$ python3 -q
>>> import numpy as np
>>> np.set_printoptions(precision=2, suppress=True, linewidth=200)
>>> rng = np.random.default_rng(7)
>>> lab = rng.integers(0, 3, 6)
>>> W0 = np.array([[2, 2, 5, 3, 0, 9],
...     [5, 2, 1, 8, 7, 1],
...     [8, 6, 5, 4, 1, 4],
...     [4, 9, 2, 7, 5, 6],
...     [7, 5, 1, 0, 2, 0],
...     [3, 2, 1, 7, 1, 4]]) * (lab[:, None] == lab)
>>> W0
array([[2, 0, 5, 3, 0, 9],
       [0, 2, 0, 0, 7, 0],
       [8, 0, 5, 4, 0, 4],
       [4, 0, 2, 7, 0, 6],
       [0, 5, 0, 0, 2, 0],
       [3, 0, 1, 7, 0, 4]])
>>> # 2 groups of indices that never mix
>>> u = np.array([9, 2, -1, 2, -9, -4])
>>> M2 = W0 + np.outer(u, np.eye(6)[3])
>>> np.linalg.matrix_rank(M2 - W0)
np.int64(1)
>>> np.linalg.matrix_rank(np.linalg.inv(M2) - np.linalg.inv(W0), tol=1e-8)
np.int64(1)
>>> def softmax(z):
...     e = np.exp(z - z.max(axis=-1, keepdims=True))
...     return e / e.sum(axis=-1, keepdims=True)
... 
>>> np.round(softmax(W0[3]), 2) + 0
array([0.03, 0.  , 0.  , 0.7 , 0.  , 0.26])
>>> att = W0 @ W0.T / np.sqrt(6)
>>> np.round(softmax(att)[3] @ W0, 2) + 0
array([4.03, 0.  , 2.05, 6.94, 0.  , 6.  ])
>>> np.round(softmax(att + np.triu(np.full(att.shape, -np.inf), 1)), 2) + 0
array([[1.  , 0.  , 0.  , 0.  , 0.  , 0.  ],
       [0.  , 1.  , 0.  , 0.  , 0.  , 0.  ],
       [0.  , 0.  , 1.  , 0.  , 0.  , 0.  ],
       [0.01, 0.  , 0.01, 0.98, 0.  , 0.  ],
       [0.  , 0.11, 0.  , 0.  , 0.89, 0.  ],
       [0.  , 0.  , 0.  , 0.99, 0.  , 0.01]])
>>> np.round(softmax(att), 2) + 0
array([[1.  , 0.  , 0.  , 0.  , 0.  , 0.  ],
       [0.  , 1.  , 0.  , 0.  , 0.  , 0.  ],
       [0.  , 0.  , 1.  , 0.  , 0.  , 0.  ],
       [0.01, 0.  , 0.01, 0.98, 0.  , 0.  ],
       [0.  , 0.11, 0.  , 0.  , 0.89, 0.  ],
       [0.  , 0.  , 0.  , 0.99, 0.  , 0.01]])
>>> ang = np.radians(36)
>>> R = np.eye(6)
>>> R[3, 3] = R[5, 5] = np.cos(ang)
>>> R[3, 5], R[5, 3] = -np.sin(ang), np.sin(ang)
>>> R
array([[ 1.  ,  0.  ,  0.  ,  0.  ,  0.  ,  0.  ],
       [ 0.  ,  1.  ,  0.  ,  0.  ,  0.  ,  0.  ],
       [ 0.  ,  0.  ,  1.  ,  0.  ,  0.  ,  0.  ],
       [ 0.  ,  0.  ,  0.  ,  0.81,  0.  , -0.59],
       [ 0.  ,  0.  ,  0.  ,  0.  ,  1.  ,  0.  ],
       [ 0.  ,  0.  ,  0.  ,  0.59,  0.  ,  0.81]])
>>> M2 = W0 @ R.T
>>> np.allclose(W0 @ W0.T, M2 @ M2.T)
True
>>> m1 = np.loadtxt("case1.csv", delimiter=",")
>>> m1
array([[ -2.55, -11.45,  -5.41],
       [ -0.98,  -4.4 ,  -2.3 ],
       [  0.1 ,  -0.07,  -0.03],
       [ -2.6 , -11.47,  -5.58],
       [ -2.06,  -9.27,  -4.14],
       [ -1.39,  -7.  ,  -3.29],
       [ -0.01,  -0.09,  -0.02],
       [ -2.39, -11.49,  -5.69],
       [ -0.63,  -2.23,  -1.23],
       [ -0.95,  -4.67,  -2.33],
       [ -2.54, -11.45,  -5.53],
       [ -0.62,  -2.26,  -1.38],
       [ -1.75,  -6.84,  -3.31],
       [ -0.89,  -4.72,  -2.11],
       [ -0.99,  -4.65,  -2.31],
       [  0.04,   0.06,  -0.17],
       [ -2.15,  -9.18,  -4.53],
       [ -1.64,  -6.82,  -3.13],
       [ -0.07,   0.12,   0.07],
       [ -0.9 ,  -4.55,  -2.18],
       [  0.04,   0.16,   0.14],
       [ -0.97,  -4.65,  -2.11],
       [ -2.49, -11.64,  -5.65],
       [ -2.02,  -9.34,  -4.26],
       [ -2.52, -11.64,  -5.43],
       [ -0.96,  -4.6 ,  -2.14],
       [ -2.37, -11.47,  -5.51],
       [  0.03,   0.09,   0.2 ],
       [ -2.07,  -9.3 ,  -4.41],
       [ -0.48,  -2.38,  -1.22],
       [ -2.63, -11.37,  -5.48],
       [ -0.39,  -2.29,  -1.26],
       [ -0.08,  -0.2 ,   0.02]])
>>> M2 = np.c_[m1[:, :2] @ np.array([[-1, 1], [-1, -1]]), np.array([5, 8, 4, 8, 0, 3, 4, 5, 7, 1, 3, 3, 8, 7, 9, 9, 6, 0, 4, 4, 7, 4, 2, 9, 8, 9, 3, 0, 9, 3, 0, 7, 0])]
>>> M2
array([[14.  ,  8.9 ,  5.  ],
       [ 5.38,  3.42,  8.  ],
       [-0.03,  0.17,  4.  ],
       [14.07,  8.87,  8.  ],
       [11.33,  7.21,  0.  ],
       [ 8.39,  5.61,  3.  ],
       [ 0.1 ,  0.08,  4.  ],
       [13.88,  9.1 ,  5.  ],
       [ 2.86,  1.6 ,  7.  ],
       [ 5.62,  3.72,  1.  ],
       [13.99,  8.91,  3.  ],
       [ 2.88,  1.64,  3.  ],
       [ 8.59,  5.09,  8.  ],
       [ 5.61,  3.83,  7.  ],
       [ 5.64,  3.66,  9.  ],
       [-0.1 , -0.02,  9.  ],
       [11.33,  7.03,  6.  ],
       [ 8.46,  5.18,  0.  ],
       [-0.05, -0.19,  4.  ],
       [ 5.45,  3.65,  4.  ],
       [-0.2 , -0.12,  7.  ],
       [ 5.62,  3.68,  4.  ],
       [14.13,  9.15,  2.  ],
       [11.36,  7.32,  9.  ],
       [14.16,  9.12,  8.  ],
       [ 5.56,  3.64,  9.  ],
       [13.84,  9.1 ,  3.  ],
       [-0.12, -0.06,  0.  ],
       [11.37,  7.23,  9.  ],
       [ 2.86,  1.9 ,  3.  ],
       [14.  ,  8.74,  0.  ],
       [ 2.68,  1.9 ,  7.  ],
       [ 0.28,  0.12,  0.  ]])
>>> np.linalg.matrix_rank(M2)
np.int64(3)
>>> np.linalg.norm(np.linalg.qr(m1)[0].T @ M2, axis=0) ** 2 / ((M2 ** 2).sum(axis=0) + 1e-12)
array([1. , 1. , 0.5])
>>> np.linalg.matrix_rank(np.c_[m1, M2])
np.int64(4)
>>> np.round(np.linalg.norm(M2 - m1 @ np.linalg.lstsq(m1, M2)[0], axis=0), 2) + 0
array([ 0.  ,  0.  , 23.15])
>>> np.round(np.linalg.lstsq(m1, M2[:, 0])[0], 2) + 0
array([-1., -1.,  0.])
>>> mat = np.load("test14.npy")
>>> mat
array([[ 3.34, -8.39,  0.  , -1.67],
       [ 3.31, -8.3 ,  0.  , -1.66],
       [ 3.03, -7.63,  0.  , -1.52],
       [ 2.65, -6.74,  0.  , -1.33],
       [ 1.47, -4.06,  0.  , -0.73],
       [ 0.21, -1.42,  0.  , -0.11],
       [-0.17, -0.66,  0.  ,  0.08],
       [-0.28, -0.44,  0.  ,  0.14],
       [-0.42,  0.18,  0.  ,  0.21],
       [ 0.35, -0.17,  0.  , -0.17],
       [ 0.51, -0.25,  0.  , -0.25],
       [ 0.51, -0.25,  0.  , -0.26],
       [ 1.53, -0.63,  0.  , -0.77],
       [ 1.81, -0.71,  0.  , -0.9 ],
       [ 2.07, -0.78,  0.  , -1.03],
       [ 2.19, -0.81,  0.  , -1.1 ],
       [ 3.02, -0.94,  0.  , -1.51],
       [ 6.06, -0.78,  0.  , -3.03],
       [ 6.86, -0.58,  0.  , -3.43],
       [ 7.31, -0.44,  0.  , -3.66],
       [ 9.  ,  0.24,  0.  , -4.5 ],
       [11.15,  1.43,  0.  , -5.58]])
>>> r = np.linalg.matrix_rank(mat)
>>> r
np.int64(2)
>>> ns = np.linalg.svd(mat)[2][r:].T
>>> [int(np.linalg.matrix_rank(mat[:, :j + 1])) for j in range(4)]
[1, 2, 2, 2]
>>> [int(np.linalg.matrix_rank(np.delete(mat, i, axis=0))) for i in range(22)]
[2, 2, 2, 2, 2, 2, 2, 2, 2, 2, 2, 2, 2, 2, 2, 2, 2, 2, 2, 2, 2, 2]
>>> Uu, s, Vh = np.linalg.svd(mat)
>>> V = Vh[:(s > 1e-8).sum()]
>>> vec = mat[14] + 4 * mat[2] + rng.integers(2) * np.eye(4)[2]
>>> vec
array([ 14.19, -31.31,   1.  ,  -7.1 ])
>>> np.round(V.T @ V, 2) + 0
array([[ 0.8,  0. ,  0. , -0.4],
       [ 0. ,  1. ,  0. ,  0. ],
       [ 0. ,  0. ,  0. ,  0. ],
       [-0.4,  0. ,  0. ,  0.2]])
>>> np.round(np.linalg.norm(vec - V.T @ V @ vec), 2)
np.float64(1.0)
>>> softmax(mat[10])
array([0.39, 0.19, 0.24, 0.18])
>>> softmax(mat[10] + 4)
array([0.39, 0.19, 0.24, 0.18])
>>> att = mat @ mat.T / np.sqrt(4)
>>> softmax(att)[10] @ mat
array([ 6.37, -1.73,  0.  , -3.18])
>>> np.linalg.matrix_rank(mat, rtol=0.1)
np.int64(2)
>>> [round(float(x), 2) for x in np.linalg.svd(mat, compute_uv=False)[:3]]
[23.62, 14.86, 0.0]
>>> np.linalg.cond(mat) > 100
np.True_
>>> M = np.load("mat.npy")
>>> M
array([[ 2,  0,  0,  0,  0,  0,  0],
       [ 0,  0, -1,  0,  0,  0,  0],
       [ 0,  0,  0,  0,  0,  0,  0],
       [ 0,  0,  0,  3,  0,  0,  0],
       [ 0,  0,  0,  0,  0,  1,  0],
       [ 0,  0,  0,  0,  0,  0,  0],
       [ 0,  0,  0,  0,  0,  0, -3]])
>>> # columns 1 and 4 are equal
>>> np.allclose(M[:-1].T @ np.linalg.lstsq(M[:-1].T, M[-1])[0], M[-1])
False
>>> np.abs(np.diag(np.linalg.qr(M)[1])) > 1e-9
array([ True, False, False,  True, False, False,  True])
>>> round(np.trace(np.linalg.pinv(M) @ M), 2)
np.float64(5.0)
>>> M @ np.linalg.pinv(M) @ M
array([[ 2.,  0.,  0.,  0.,  0.,  0.,  0.],
       [ 0.,  0., -1.,  0.,  0.,  0.,  0.],
       [ 0.,  0.,  0.,  0.,  0.,  0.,  0.],
       [ 0.,  0.,  0.,  3.,  0.,  0.,  0.],
       [ 0.,  0.,  0.,  0.,  0.,  1.,  0.],
       [ 0.,  0.,  0.,  0.,  0.,  0.,  0.],
       [ 0.,  0.,  0.,  0.,  0.,  0., -3.]])
>>> np.linalg.lstsq(M[:-1].T, M[-1])[2]
np.int32(4)
>>> np.unique(M.round(6), axis=0).shape
(6, 7)
>>> M.shape
(7, 7)
>>> round(np.linalg.norm(M), 2)
np.float64(4.9)
>>> np.linalg.svd(M, compute_uv=False)
array([3., 3., 2., 1., 1., 0., 0.])
>>> M.sum(axis=1)
array([ 2, -1,  0,  3,  1,  0, -3])
>>> M - M[0]
array([[ 0,  0,  0,  0,  0,  0,  0],
       [-2,  0, -1,  0,  0,  0,  0],
       [-2,  0,  0,  0,  0,  0,  0],
       [-2,  0,  0,  3,  0,  0,  0],
       [-2,  0,  0,  0,  0,  1,  0],
       [-2,  0,  0,  0,  0,  0,  0],
       [-2,  0,  0,  0,  0,  0, -3]])
>>> W = np.array([[1, 0, 2, 2],
...     [1, 1, 2, 2],
...     [1, 0, 2, 1],
...     [0, 1, 2, 1],
...     [2, 1, 0, 1],
...     [0, 1, 2, 1],
...     [1, 1, 0, 1]])
>>> coef = np.array([0, -3, 1, -1])
>>> H = np.maximum(M @ W + coef, 0)
>>> H
array([[2, 0, 5, 3],
       [0, 0, 0, 0],
       [0, 0, 1, 0],
       [0, 0, 7, 2],
       [0, 0, 3, 0],
       [0, 0, 1, 0],
       [0, 0, 1, 0]])
>>> np.linalg.matrix_rank(H)
np.int64(3)
>>> Z = np.array([[-3, 3, -1], [4, -1, -1], [3, 5, 0], [-1, -4, 5]])
>>> W @ Z
array([[ 1,  5,  9],
       [ 5,  4,  8],
       [ 2,  9,  4],
       [ 9,  5,  4],
       [-3,  1,  2],
       [ 9,  5,  4],
       [ 0, -2,  3]])
>>> Uu, s, Vh = np.linalg.svd(H)
>>> s.round(2) + 0
array([9.87, 2.26, 0.62, 0.  ])
>>> M2 = Uu[:, :3] @ np.diag(s[:3]) @ Vh[:3]
>>> np.linalg.matrix_rank(H, rtol=0.05)
np.int64(3)
>>> round(np.linalg.norm(H - M2, 2), 2), round(s[3], 2)
(np.float64(0.0), np.float64(0.0))
>>> np.linalg.matrix_rank(M2)
np.int64(3)
>>> round(float(np.abs(H - M2).max()), 2)
0.0
>>> K = np.load("out1.npy")
>>> K
array([[ -4,   0,  -3],
       [  3,  -1,  -5],
       [  3,   0,  -2],
       [ -3,  -5,   4],
       [ -4,   1,   1],
       [  4,   0,   5],
       [ -3,   0,   3],
       [-13,   3,  12]])
>>> vec = np.array([1, 1, -1])
>>> target = K @ vec
>>> coef, lr = np.zeros(3), 1 / np.linalg.norm(K, 2) ** 2
>>> for i in range(8):
...     coef -= lr * K.T @ (K @ coef - target)
...     if i % 2 == 0: print(i, round(np.linalg.norm(K @ coef - target), 2))
... 
0 5.96
2 5.05
4 4.29
6 3.65
>>> round(np.linalg.cond(K), 2)
np.float64(3.63)
